% python3 -q
>>> import numpy as np
>>> from numpy import linalg as LA
>>> np.set_printoptions(precision=1, suppress=True, linewidth=120)
>>> def rd(a):
...     return np.round(a, 1) + 0
... 
>>> M = np.loadtxt("dump.csv", delimiter=",")
>>> print(rd(M))
[[ -5.4   7.1  -3.   -2.5  -0.5  -4.3  -1.7  -1.6]
 [  7.1 -10.1  -3.    9.8   7.2  -0.4  -3.4   4.7]
 [  4.1  -6.9  -3.    3.6  -6.    3.6  -2.3   7.4]
 [  2.2  -2.7  -3.    2.1  -1.   -0.1  -0.9   0. ]
 [  0.7  -1.4  -3.    1.9  -1.2  -0.6  -1.8   2. ]
 [ -5.1   4.6  -3.   -4.2 -11.9   1.3  -2.5   7.1]
 [  0.7  -2.1  -3.    1.   -5.6   1.5  -2.    4.8]
 [ -1.2  -1.3  -3.   -0.6 -11.9   3.7  -3.4  11.3]
 [ -9.   11.5  -3.   -5.7  -3.4  -4.9  -1.8  -1.2]
 [  2.5  -5.8  -3.    4.6  -3.6   2.1  -4.2  10.5]
 [ -3.4   5.2  -3.    0.    4.9  -5.7  -1.6  -4. ]
 [  4.8  -7.4  -3.    7.4   4.   -0.2  -3.5   5.7]
 [  0.1  -1.1  -3.    1.9  -1.7  -0.5  -2.6   4.1]
 [ 10.1 -15.   -3.   11.6   3.8   2.9  -3.9   9.3]
 [ -7.6   8.1  -3.   -4.7  -8.3  -1.5  -3.1   5.4]
 [  6.9 -10.8  -3.    7.2  -2.3   3.6  -3.1   8.9]]
>>> Y = np.array([[8, 7, 5],
...     [9, 6, 4],
...     [2, 1, 8],
...     [3, 7, 8],
...     [5, 5, 8],
...     [8, 5, 9],
...     [8, 2, 0],
...     [0, 3, 8]])
>>> LA.matrix_rank(M @ Y)
np.int64(3)
>>> print(rd(np.einsum("ij->j", M)))
[  7.6 -28.1 -48.   33.3 -37.4   0.6 -42.   74.4]
>>> print(np.vstack([M, Y.T]).shape)
(19, 8)
>>> x = np.array([-1, -1, 2, 2, 0, -2, -1, 1])
>>> h = np.maximum(M @ x, 0)
>>> print(rd(np.maximum(M @ x, 0) - np.maximum(-M @ x, 0)))
[-4.2 25.4  6.6 -0.1  3.4 -6.9  1.2  2.7 -9.7 16.9  1.  21.2  6.6 29.5 -4.5 17. ]
>>> rd(M * (h > 1e-9)[:, None])
array([[  0. ,   0. ,   0. ,   0. ,   0. ,   0. ,   0. ,   0. ],
       [  7.1, -10.1,  -3. ,   9.8,   7.2,  -0.4,  -3.4,   4.7],
       [  4.1,  -6.9,  -3. ,   3.6,  -6. ,   3.6,  -2.3,   7.4],
       [  0. ,   0. ,   0. ,   0. ,   0. ,   0. ,   0. ,   0. ],
       [  0.7,  -1.4,  -3. ,   1.9,  -1.2,  -0.6,  -1.8,   2. ],
       [  0. ,   0. ,   0. ,   0. ,   0. ,   0. ,   0. ,   0. ],
       [  0.7,  -2.1,  -3. ,   1. ,  -5.6,   1.5,  -2. ,   4.8],
       [ -1.2,  -1.3,  -3. ,  -0.6, -11.9,   3.7,  -3.4,  11.3],
       [  0. ,   0. ,   0. ,   0. ,   0. ,   0. ,   0. ,   0. ],
       [  2.5,  -5.8,  -3. ,   4.6,  -3.6,   2.1,  -4.2,  10.5],
       [ -3.4,   5.2,  -3. ,   0. ,   4.9,  -5.7,  -1.6,  -4. ],
       [  4.8,  -7.4,  -3. ,   7.4,   4. ,  -0.2,  -3.5,   5.7],
       [  0.1,  -1.1,  -3. ,   1.9,  -1.7,  -0.5,  -2.6,   4.1],
       [ 10.1, -15. ,  -3. ,  11.6,   3.8,   2.9,  -3.9,   9.3],
       [  0. ,   0. ,   0. ,   0. ,   0. ,   0. ,   0. ,   0. ],
       [  6.9, -10.8,  -3. ,   7.2,  -2.3,   3.6,  -3.1,   8.9]])
>>> rd(np.maximum(M @ (3 * x), 0))
array([ 0. , 76.3, 19.9,  0. , 10.2,  0. ,  3.7,  8. ,  0. , 50.6,  3.1, 63.5, 19.9, 88.5,  0. , 51.1])
>>> Uu, s, Vt = LA.svd(M)
>>> V = Vt[:(s > 1e-8).sum()]
>>> rng = np.random.default_rng(572)
>>> x = M[8] + 3 * M[14] + rng.integers(2) * np.eye(8)[3]
>>> print(rd(x))
[-31.7  35.8 -12.  -18.9 -28.3  -9.4 -11.   15.1]
>>> np.allclose(V.T @ V @ x, x)
False
>>> print(rd(LA.norm(x - V.T @ V @ x)))
0.8
>>> print(rd(V.T @ V))
[[ 0.3 -0.4  0.   0.2  0.   0.1  0.1 -0.1]
 [-0.4  0.5  0.  -0.2  0.  -0.2  0.   0. ]
 [ 0.   0.   0.7 -0.2  0.2  0.3  0.2  0.1]
 [ 0.2 -0.2 -0.2  0.3  0.2 -0.1 -0.1  0.1]
 [ 0.   0.   0.2  0.2  0.8 -0.2  0.  -0.1]
 [ 0.1 -0.2  0.3 -0.1 -0.2  0.3  0.2  0.1]
 [ 0.1  0.   0.2 -0.1  0.   0.2  0.2 -0.3]
 [-0.1  0.   0.1  0.1 -0.1  0.1 -0.3  0.8]]
>>> print(rd(np.diag(V.T @ V)))
[0.3 0.5 0.7 0.3 0.8 0.3 0.2 0.8]
>>> LA.matrix_rank(np.vstack([M, x]))
np.int64(5)
>>> r0, v = M[7], M[10]
>>> rd(r0 @ r0)
np.float64(309.5)
>>> p = (r0 @ v) / (r0 @ r0) * r0
>>> rd(v - p)
array([-3.8,  4.7, -4.1, -0.2,  0.5, -4.3, -2.8,  0.2])
>>> LA.matrix_rank(np.outer(r0, v))
np.int64(1)
